$ ipython --no-banner

In [1]: import numpy as np

In [2]: import numpy.linalg as la

In [3]: np.set_printoptions(precision=1, suppress=True, linewidth=200, sign=" ")

In [4]: data = np.array([[2.0, 1.0, 0.0, 0.0, 0.0, 0.0, 0.0],
   ...:     [0.0, 2.0, 1.0, 0.0, 0.0, 0.0, 0.0],
   ...:     [0.0, 0.0, 2.0, 1.0, 0.0, 0.0, 0.0],
   ...:     [0.0, 0.0, 0.0, 2.0, 1.0, 0.0, 0.0],
   ...:     [0.0, 0.0, 0.0, 0.0, 2.0, 1.0, 0.0],
   ...:     [0.0, 0.0, 0.0, 0.0, 0.0, 2.0, 1.0],
   ...:     [0.0, 0.0, 0.0, 0.0, 0.0, 0.0, 2.0]])

In [5]: r0 = np.array([4, -5, -8, -9, 1, -7, -4])

In [6]: M2 = data + np.outer(r0, np.eye(7)[4])

In [7]: round(float(la.det(M2) / la.det(data)), 1), round(float(1 + la.solve(data, r0)[4]), 1)
Out[7]: (2.7, 2.8)

In [8]: la.matrix_rank(M2 - data)
Out[8]: np.int64(1)

In [9]: la.matrix_rank(la.inv(M2) - la.inv(data), tol=1e-8)
Out[9]: np.int64(1)

In [10]: M2
Out[10]: 
array([[ 2.,  1.,  0.,  0.,  4.,  0.,  0.],
       [ 0.,  2.,  1.,  0., -5.,  0.,  0.],
       [ 0.,  0.,  2.,  1., -8.,  0.,  0.],
       [ 0.,  0.,  0.,  2., -8.,  0.,  0.],
       [ 0.,  0.,  0.,  0.,  3.,  1.,  0.],
       [ 0.,  0.,  0.,  0., -7.,  2.,  1.],
       [ 0.,  0.,  0.,  0., -4.,  0.,  2.]])

In [11]: rng = np.random.default_rng(7194)

In [12]: z = rng.permutation(7)

In [13]: M2 = data[:, z] * rng.choice([-1, 1], 7)

In [14]: M2
Out[14]: 
array([[-0., -2., -1.,  0.,  0., -0., -0.],
       [-0., -0., -2.,  0.,  0., -0., -1.],
       [-1., -0., -0.,  0.,  0., -0., -2.],
       [-2., -0., -0.,  0.,  1., -0., -0.],
       [-0., -0., -0.,  0.,  2., -1., -0.],
       [-0., -0., -0.,  1.,  0., -2., -0.],
       [-0., -0., -0.,  2.,  0., -0., -0.]])

In [15]: left, _, Vh = la.svd(data.T @ M2)

In [16]: np.round(left @ Vh, 1) + 0
Out[16]: 
array([[ 0., -1.,  0.,  0.,  0.,  0.,  0.],
       [ 0.,  0., -1.,  0.,  0.,  0.,  0.],
       [ 0.,  0.,  0.,  0.,  0.,  0., -1.],
       [-1.,  0.,  0.,  0.,  0.,  0.,  0.],
       [ 0.,  0.,  0.,  0.,  1.,  0.,  0.],
       [ 0.,  0.,  0.,  0.,  0., -1.,  0.],
       [ 0.,  0.,  0.,  1.,  0.,  0.,  0.]])

In [17]: z
Out[17]: array([ 3,  0,  1,  6,  4,  5,  2])

In [18]: w1 = np.array([[9, 0], [-8, 1], [0, -9], [-4, 5], [1, -7], [4, 3], [-6, -4]])

In [19]: c = np.array([-1, 1])

In [20]: act = np.maximum(M2 @ w1 + c, 0)

In [21]: act
Out[21]: 
array([[ 15.,   8.],
       [  5.,  23.],
       [  2.,   9.],
       [  0.,   0.],
       [  0.,   0.],
       [  0.,   0.],
       [  0.,  11.]])

In [22]: (act > 0).astype(int)
Out[22]: 
array([[ 1,  1],
       [ 1,  1],
       [ 1,  1],
       [ 0,  0],
       [ 0,  0],
       [ 0,  0],
       [ 0,  1]])

In [23]: Z = np.array([[1, 1], [0, -2]])

In [24]: w1 @ Z
Out[24]: 
array([[  9,   9],
       [ -8, -10],
       [  0,  18],
       [ -4, -14],
       [  1,  15],
       [  4,  -2],
       [ -6,   2]])

In [25]: act @ Z
Out[25]: 
array([[ 15.,  -1.],
       [  5., -41.],
       [  2., -16.],
       [  0.,   0.],
       [  0.,   0.],
       [  0.,   0.],
       [  0., -22.]])

In [26]: E = np.array([[0.0, 0.0, 0.0, 0.0, 0.0, 1.0],
    ...:     [0.0, 0.0, 0.0, 0.0, 0.0, 0.0],
    ...:     [0.0, 0.0, 0.0, 0.0, 0.0, 1.0],
    ...:     [0.0, 0.0, 0.0, 0.0, 0.0, -2.0],
    ...:     [0.0, 0.0, 0.0, 0.0, 0.0, -1.0],
    ...:     [1.0, 0.0, 1.0, -2.0, -1.0, 0.0]])

In [27]: # symmetric, so the eigenvalues are real

In [28]: left, sigma, Vh = la.svd(E, full_matrices=False)

In [29]: np.cumsum(sigma ** 2) / np.sum(sigma ** 2)
Out[29]: array([ 0.5,  1. ,  1. ,  1. ,  1. ,  1. ])

In [30]: sigma / sigma[0]
Out[30]: array([ 1.,  1.,  0.,  0.,  0.,  0.])

In [31]: sigma
Out[31]: array([ 2.6,  2.6,  0. ,  0. ,  0. ,  0. ])

In [32]: left.shape, sigma.shape, Vh.shape
Out[32]: ((6, 6), (6,), (6, 6))

In [33]: np.round(np.sort(la.eigvals(E).real), 1) + 0
Out[33]: array([-2.6,  0. ,  0. ,  0. ,  0. ,  2.6])

In [34]: (E != 0).astype(int)
Out[34]: 
array([[ 0,  0,  0,  0,  0,  1],
       [ 0,  0,  0,  0,  0,  0],
       [ 0,  0,  0,  0,  0,  1],
       [ 0,  0,  0,  0,  0,  1],
       [ 0,  0,  0,  0,  0,  1],
       [ 1,  0,  1,  1,  1,  0]])

In [35]: E @ E
Out[35]: 
array([[ 1.,  0.,  1., -2., -1.,  0.],
       [ 0.,  0.,  0.,  0.,  0.,  0.],
       [ 1.,  0.,  1., -2., -1.,  0.],
       [-2.,  0., -2.,  4.,  2.,  0.],
       [-1.,  0., -1.,  2.,  1.,  0.],
       [ 0.,  0.,  0.,  0.,  0.,  7.]])

In [36]: evals, V = la.eigh(E)

In [37]: evals.round(1) + 0
Out[37]: array([-2.6,  0. ,  0. ,  0. ,  0. ,  2.6])

In [38]: np.unique(evals.round(6) + 0, return_counts=True)[1]
Out[38]: array([ 1,  4,  1])

In [39]: np.round(V @ np.diag(evals) @ V.T, 1) + 0
Out[39]: 
array([[ 0.,  0.,  0.,  0.,  0.,  1.],
       [ 0.,  0.,  0.,  0.,  0.,  0.],
       [ 0.,  0.,  0.,  0.,  0.,  1.],
       [ 0.,  0.,  0.,  0.,  0., -2.],
       [ 0.,  0.,  0.,  0.,  0., -1.],
       [ 1.,  0.,  1., -2., -1.,  0.]])

In [40]: (evals > 1e-8).sum(), (evals < -1e-8).sum()
Out[40]: (np.int64(1), np.int64(1))

In [41]: K = np.diag(3 * np.array([-3, -6, -6, 0, -8, -9, 2])) + np.array([[1, -6, 5, 8, 9, -2, 6],
    ...:     [-9, 5, 3, 6, -1, 5, -7],
    ...:     [-7, -1, 7, 1, 2, -3, 0],
    ...:     [1, 6, -2, -4, -2, 2, -2],
    ...:     [-1, -8, 1, -4, 2, 3, -3],
    ...:     [-5, -8, -4, 1, -5, -4, -2],
    ...:     [6, 6, -7, 4, -2, 0, 3]])

In [42]: K
Out[42]: 
array([[ -8,  -6,   5,   8,   9,  -2,   6],
       [ -9, -13,   3,   6,  -1,   5,  -7],
       [ -7,  -1, -11,   1,   2,  -3,   0],
       [  1,   6,  -2,  -4,  -2,   2,  -2],
       [ -1,  -8,   1,  -4, -22,   3,  -3],
       [ -5,  -8,  -4,   1,  -5, -31,  -2],
       [  6,   6,  -7,   4,  -2,   0,   9]])

In [43]: K[0] @ K[6]
Out[43]: np.int64(-51)

In [44]: np.round(la.norm(K[0], 1), 1), round(la.norm(K[0], np.inf), 1)
Out[44]: (np.float64(44.0), np.float64(9.0))

In [45]: np.round(la.norm(K, "nuc"), 1)
Out[45]: np.float64(117.9)

In [46]: la.norm(K, axis=1)
Out[46]: array([ 17.6,  19.2,  13.6,   8.3,  24.2,  33.1,  14.9])

In [47]: round(float(la.norm(K[0] - K[6])), 1)
Out[47]: 25.2

In [48]: round(float(la.norm(K, 2)), 1)
Out[48]: 34.1

In [49]: left, sigma, Vh = la.svd(K, full_matrices=False)

In [50]: np.allclose(left * sigma @ Vh, K)
Out[50]: True

In [51]: round(np.sqrt((sigma ** 2).sum()), 1), np.round(la.norm(K), 1)
Out[51]: (np.float64(53.3), np.float64(53.3))

In [52]: sigma
Out[52]: array([ 34.1,  26.8,  24.6,  13.3,  12.1,   5. ,   2.1])

In [53]: np.abs(Vh[0])
Out[53]: array([ 0.2,  0.3,  0.1,  0.1,  0.2,  0.9,  0.1])

In [54]: np.abs(left[:, 0]).round(6).argmax()
Out[54]: np.int64(5)

In [55]: np.round(left.T @ left, 1) + 0
Out[55]: 
array([[ 1.,  0.,  0.,  0.,  0.,  0.,  0.],
       [ 0.,  1.,  0.,  0.,  0.,  0.,  0.],
       [ 0.,  0.,  1.,  0.,  0.,  0.,  0.],
       [ 0.,  0.,  0.,  1.,  0.,  0.,  0.],
       [ 0.,  0.,  0.,  0.,  1.,  0.,  0.],
       [ 0.,  0.,  0.,  0.,  0.,  1.,  0.],
       [ 0.,  0.,  0.,  0.,  0.,  0.,  1.]])

In [56]: sigma / sigma[0]
Out[56]: array([ 1. ,  0.8,  0.7,  0.4,  0.4,  0.1,  0.1])

In [57]: left.shape, sigma.shape, Vh.shape
Out[57]: ((7, 7), (7,), (7, 7))

In [58]: np.cumsum(sigma ** 2) / np.sum(sigma ** 2)
Out[58]: array([ 0.4,  0.7,  0.9,  0.9,  1. ,  1. ,  1. ])

In [59]: np.round(Vh @ Vh.T, 1) + 0
Out[59]: 
array([[ 1.,  0.,  0.,  0.,  0.,  0.,  0.],
       [ 0.,  1.,  0.,  0.,  0.,  0.,  0.],
       [ 0.,  0.,  1.,  0.,  0.,  0.,  0.],
       [ 0.,  0.,  0.,  1.,  0.,  0.,  0.],
       [ 0.,  0.,  0.,  0.,  1.,  0.,  0.],
       [ 0.,  0.,  0.,  0.,  0.,  1.,  0.],
       [ 0.,  0.,  0.,  0.,  0.,  0.,  1.]])

In [60]: (K + K.T) / 2
Out[60]: 
array([[ -8. ,  -7.5,  -1. ,   4.5,   4. ,  -3.5,   6. ],
       [ -7.5, -13. ,   1. ,   6. ,  -4.5,  -1.5,  -0.5],
       [ -1. ,   1. , -11. ,  -0.5,   1.5,  -3.5,  -3.5],
       [  4.5,   6. ,  -0.5,  -4. ,  -3. ,   1.5,   1. ],
       [  4. ,  -4.5,   1.5,  -3. , -22. ,  -1. ,  -2.5],
       [ -3.5,  -1.5,  -3.5,   1.5,  -1. , -31. ,  -1. ],
       [  6. ,  -0.5,  -3.5,   1. ,  -2.5,  -1. ,   9. ]])

In [61]: np.allclose(K, K.T)
Out[61]: False

In [62]: round(float(np.abs(la.eigvals(K)).max()), 1)
Out[62]: 28.3

In [63]: K @ K
Out[63]: 
array([[ 128,  149, -154, -141, -272,   76,    9],
       [ 108,  182, -101, -190,  -63, -202,  -45],
       [ 156,   80,   95,  -88, -115,  143,  -37],
       [ -72, -118,   57,   60,   45,  -42,  -44],
       [  58,  219,  -45,   40,  484, -208,   91],
       [ 289,  420,  126, -115,  222,  930,   83],
       [   7,  -13,   52,  105,   52,   41,   73]])

In [64]: M2 = K / la.norm(K, axis=1, keepdims=True)

In [65]: cov = M2 @ M2.T

In [66]: la.norm(M2, axis=1)
Out[66]: array([ 1.,  1.,  1.,  1.,  1.,  1.,  1.])

In [67]: (cov - 2 * np.eye(7)).round(6).argmax(axis=1)
Out[67]: array([ 1,  0,  5,  6,  1,  2,  3])

In [68]: cov[6]
Out[68]: array([-0.2, -0.7,  0.1,  0.2, -0.2, -0.1,  1. ])

In [69]: r0 = np.array([2, -2, 2])

In [70]: np.cross(K[0, :3], K[5, :3])
Out[70]: array([ 64, -57,  34])

In [71]: np.array([np.convolve(row, r0, "same") for row in K])
Out[71]: 
array([[  4,   6,  -6,  12,  -6,  34, -16],
       [ -8,  14, -20,  -8,  24, -26,  24],
       [ 12, -34,  22, -20,  -8,  10,  -6],
       [ 10, -14,   8,   0,   0, -12,   8],
       [-14,  16, -26, -34,  42, -56,  12],
       [ -6,  -2,  -6, -20, -50,  48, -58],
       [  0, -14,  34, -26,  12,  14, -18]])

In [72]: np.polyval(r0, K[0])
Out[72]: array([ 146,   86,   42,  114,  146,   14,   62])

In [73]: X = np.loadtxt("m.csv", delimiter=",")

In [74]: X
Out[74]: 
array([[ 1.,  2.,  5., -1., -5., -3., -4., -1.,  1., -5.,  0.,  4.,  3., -3.],
       [ 2.,  5., -2.,  1., -4.,  3.,  4., -4.,  0.,  4., -1.,  5.,  5.,  0.],
       [ 5.,  3.,  0.,  3.,  0.,  4.,  2.,  1.,  3.,  5., -5.,  5.,  0.,  5.],
       [ 4.,  1., -3., -5., -4.,  2.,  2., -5.,  0., -5., -5., -2.,  4., -2.],
       [ 1., -4.,  4., -2.,  3., -5.,  2., -3.,  4.,  1.,  2.,  1., -5.,  5.],
       [ 2., -2.,  0.,  0., -5., -1., -1., -2.,  1.,  0., -1.,  1.,  5., -4.],
       [ 3.,  5., -5., -1.,  1.,  0., -2.,  3.,  0.,  4.,  0.,  1.,  5., -1.],
       [-3., -1.,  4.,  5.,  3.,  4., -2.,  5.,  0.,  4.,  0.,  0.,  1.,  0.],
       [-2., -4.,  2.,  1., -4.,  4.,  0.,  3.,  3.,  5., -2., -1.,  5., -3.],
       [ 1., -1., -1.,  5., -2., -2.,  0., -2.,  5., -5.,  5., -1., -2.,  3.],
       [-5., -3.,  1.,  0., -4.,  0.,  4.,  0., -4.,  3., -3.,  2., -4., -4.],
       [ 0., -2.,  3.,  2., -2.,  3.,  3.,  0., -1.,  1., -2.,  5.,  1.,  1.],
       [ 1., -1., -1.,  4.,  5.,  4., -3.,  0.,  0.,  3., -2.,  4., -1.,  1.],
       [-4., -3., -1.,  0., -1., -5.,  1., -2.,  5.,  5., -1., -2.,  0., -5.]])

In [75]: M2 = la.inv(X)

In [76]: np.allclose(M2, X.T)
Out[76]: False

In [77]: np.round(la.cond(X), 1)
Out[77]: np.float64(92.0)

In [78]: round(float(la.slogdet(X)[0]), 1)
Out[78]: 1.0

In [79]: cov = X.T @ X

In [80]: np.trace(cov), (X ** 2).sum()
Out[80]: (np.float64(1839.0), np.float64(1839.0))

In [81]: (X @ X.T).shape
Out[81]: (14, 14)

In [82]: np.allclose(cov, cov.T)
Out[82]: True

In [83]: la.matrix_rank(cov)
Out[83]: np.int64(14)

In [84]: x = np.array([4, -5, 2, -1, -3, -3, -5, 3, 4, -1, -2, 2, 2, 3])

In [85]: target = X @ x

In [86]: target
Out[86]: array([ 60., -33.,  25.,   4.,  39.,  41.,  -1.,  -2.,  34.,  26., -40.,  10.,   1.,   2.])

In [87]: la.solve(X, 5 * target)
Out[87]: array([ 20., -25.,  10.,  -5., -15., -15., -25.,  15.,  20.,  -5., -10.,  10.,  10.,  15.])

In [88]: X.shape
Out[88]: (14, 14)

In [89]: X.mean(axis=0)
Out[89]: array([ 0.4, -0.4,  0.4,  0.9, -1.4,  0.6,  0.4, -0.5,  1.2,  1.4, -1.1,  1.6,  1.2, -0.5])

In [90]: la.svd(X, compute_uv=False)
Out[90]: array([ 20.4,  19.4,  17. ,  14.1,  12.6,  12.1,   9.1,   8.6,   6.8,   5.1,   4.1,   1.9,   1.8,   0.2])

In [91]: M2 = X[0, 0] * X[1:] - np.outer(X[1:, 0], X[0])

In [92]: M2
Out[92]: 
array([[  0.,   1., -12.,   3.,   6.,   9.,  12.,  -2.,  -2.,  14.,  -1.,  -3.,  -1.,   6.],
       [  0.,  -7., -25.,   8.,  25.,  19.,  22.,   6.,  -2.,  30.,  -5., -15., -15.,  20.],
       [  0.,  -7., -23.,  -1.,  16.,  14.,  18.,  -1.,  -4.,  15.,  -5., -18.,  -8.,  10.],
       [  0.,  -6.,  -1.,  -1.,   8.,  -2.,   6.,  -2.,   3.,   6.,   2.,  -3.,  -8.,   8.],
       [  0.,  -6., -10.,   2.,   5.,   5.,   7.,   0.,  -1.,  10.,  -1.,  -7.,  -1.,   2.],
       [  0.,  -1., -20.,   2.,  16.,   9.,  10.,   6.,  -3.,  19.,   0., -11.,  -4.,   8.],
       [  0.,   5.,  19.,   2., -12.,  -5., -14.,   2.,   3., -11.,   0.,  12.,  10.,  -9.],
       [  0.,   0.,  12.,  -1., -14.,  -2.,  -8.,   1.,   5.,  -5.,  -2.,   7.,  11.,  -9.],
       [  0.,  -3.,  -6.,   6.,   3.,   1.,   4.,  -1.,   4.,   0.,   5.,  -5.,  -5.,   6.],
       [  0.,   7.,  26.,  -5., -29., -15., -16.,  -5.,   1., -22.,  -3.,  22.,  11., -19.],
       [  0.,  -2.,   3.,   2.,  -2.,   3.,   3.,   0.,  -1.,   1.,  -2.,   5.,   1.,   1.],
       [  0.,  -3.,  -6.,   5.,  10.,   7.,   1.,   1.,  -1.,   8.,  -2.,   0.,  -4.,   4.],
       [  0.,   5.,  19.,  -4., -21., -17., -15.,  -6.,   9., -15.,  -1.,  14.,  12., -17.]])

In [93]: la.matrix_rank(M2), la.matrix_rank(X)
Out[93]: (np.int64(13), np.int64(14))

In [94]: A = np.load("out17.npy")

In [95]: A.round(1) + 0
Out[95]: 
array([[ 0.1, -0.2,  0. , -0.1,  0.1, -0.1,  0. ,  0. ,  0. ],
       [-0.2,  0.7,  0. ,  0. , -0.2,  0.1, -0.2,  0.3, -0.1],
       [ 0. ,  0. ,  0.4,  0.1,  0.2,  0.2,  0. ,  0.1,  0.4],
       [-0.1,  0. ,  0.1,  0.2, -0.1,  0.3,  0.1, -0.2,  0. ],
       [ 0.1, -0.2,  0.2, -0.1,  0.3, -0.2,  0. ,  0.2,  0.2],
       [-0.1,  0.1,  0.2,  0.3, -0.2,  0.5,  0.1, -0.2,  0.1],
       [ 0. , -0.2,  0. ,  0.1,  0. ,  0.1,  0.1, -0.2,  0. ],
       [ 0. ,  0.3,  0.1, -0.2,  0.2, -0.2, -0.2,  0.4,  0.2],
       [ 0. , -0.1,  0.4,  0. ,  0.2,  0.1,  0. ,  0.2,  0.4]])

In [96]: np.round(np.diff(A, axis=0), 1) + 0
Out[96]: 
array([[-0.2,  0.9,  0. ,  0.1, -0.3,  0.2, -0.2,  0.3, -0.1],
       [ 0.1, -0.7,  0.4,  0.1,  0.4,  0.1,  0.2, -0.1,  0.4],
       [ 0. ,  0. , -0.3,  0.1, -0.3,  0.1,  0.1, -0.3, -0.3],
       [ 0.1, -0.2,  0.1, -0.3,  0.4, -0.4, -0.1,  0.3,  0.2],
       [-0.2,  0.3,  0. ,  0.4, -0.5,  0.6,  0.2, -0.4, -0.1],
       [ 0.1, -0.3, -0.2, -0.2,  0.1, -0.3,  0. ,  0. , -0.1],
       [ 0. ,  0.5,  0.1, -0.3,  0.2, -0.3, -0.3,  0.6,  0.2],
       [ 0. , -0.3,  0.3,  0.2,  0.1,  0.3,  0.2, -0.2,  0.2]])

In [97]: A.sum(axis=1)
Out[97]: array([-0.2,  0.4,  1.4,  0.4,  0.4,  0.8, -0.1,  0.5,  1.2])

In [98]: np.round(A - A[0], 1) + 0
Out[98]: 
array([[ 0. ,  0. ,  0. ,  0. ,  0. ,  0. ,  0. ,  0. ,  0. ],
       [-0.2,  0.9,  0. ,  0.1, -0.3,  0.2, -0.2,  0.3, -0.1],
       [-0.1,  0.2,  0.4,  0.2,  0.1,  0.3,  0. ,  0.1,  0.4],
       [-0.1,  0.2,  0.1,  0.2, -0.2,  0.4,  0.1, -0.2,  0. ],
       [ 0. , -0.1,  0.2,  0. ,  0.2,  0. , -0.1,  0.2,  0.2],
       [-0.2,  0.3,  0.3,  0.3, -0.3,  0.6,  0.1, -0.2,  0.1],
       [ 0. ,  0. ,  0. ,  0.2, -0.1,  0.3,  0.1, -0.2,  0. ],
       [-0.1,  0.4,  0.2, -0.1,  0.1, -0.1, -0.2,  0.4,  0.2],
       [-0.1,  0.1,  0.4,  0.1,  0.1,  0.2,  0. ,  0.2,  0.4]])
